$ python3 -q
>>> import numpy as np
>>> np.set_printoptions(precision=2, suppress=True, linewidth=160)
>>> def tidy(a):
...     return np.round(a, 2) + 0
... 
>>> m1 = np.loadtxt("data.csv", delimiter=",")
>>> tidy(m1)
array([[-0.37, -0.93,  0.08],
       [ 0.6 , -0.31, -0.73],
       [ 0.71, -0.22,  0.67]])
>>> proj = np.triu(np.array([[2, 0, -2], [1, -3, -3], [-2, 1, 0]]), 1) + np.eye(3)
>>> other = proj @ m1 @ np.linalg.inv(proj)
>>> np.linalg.matrix_rank(other)
np.int64(3)
>>> tidy(np.linalg.det(other))
np.float64(1.0)
>>> tidy(np.trace(other)), tidy(np.trace(m1))
(np.float64(0.0), np.float64(0.0))
>>> tidy(other)
array([[-1.78, -0.48, -6.27],
       [-1.51,  0.36, -4.7 ],
       [ 0.71, -0.22,  1.42]])
>>> J = np.array([[-0.2, 1.1, -0.2, 0.1],
...     [0.0, 0.3, 0.6, -0.6],
...     [0.4, -0.3, -0.4, -1.9],
...     [-0.2, -1.0, -1.2, -1.8],
...     [-1.0, -0.7, 1.2, 0.2],
...     [1.7, 1.2, 1.5, 0.5],
...     [0.9, 1.8, 0.1, 1.5],
...     [-0.2, -0.9, -1.4, -0.5],
...     [-0.2, -0.9, 1.8, 0.3],
...     [0.2, -1.7, 0.2, -0.2],
...     [0.6, -0.2, 0.4, -1.8],
...     [4.0, -4.0, 9.0, 6.0],
...     [-0.6, -0.3, 0.5, 1.0]])
>>> J
array([[-0.2,  1.1, -0.2,  0.1],
       [ 0. ,  0.3,  0.6, -0.6],
       [ 0.4, -0.3, -0.4, -1.9],
       [-0.2, -1. , -1.2, -1.8],
       [-1. , -0.7,  1.2,  0.2],
       [ 1.7,  1.2,  1.5,  0.5],
       [ 0.9,  1.8,  0.1,  1.5],
       [-0.2, -0.9, -1.4, -0.5],
       [-0.2, -0.9,  1.8,  0.3],
       [ 0.2, -1.7,  0.2, -0.2],
       [ 0.6, -0.2,  0.4, -1.8],
       [ 4. , -4. ,  9. ,  6. ],
       [-0.6, -0.3,  0.5,  1. ]])
>>> Xc = (J - J.mean(axis=0)) / J.std(axis=0)
>>> tidy(Xc.std(axis=0))
array([1., 1., 1., 1.])
>>> np.argwhere(np.abs(Xc) > 2)
array([[11,  0],
       [11,  1],
       [11,  2],
       [11,  3]])
>>> b = np.linalg.lstsq(np.delete(Xc, 0, axis=1), Xc[:, 0])[0]
>>> tidy(1 - np.var(Xc[:, 0] - np.delete(Xc, 0, axis=1) @ b))
np.float64(0.68)
>>> np.abs(b).argmax()
np.int64(1)
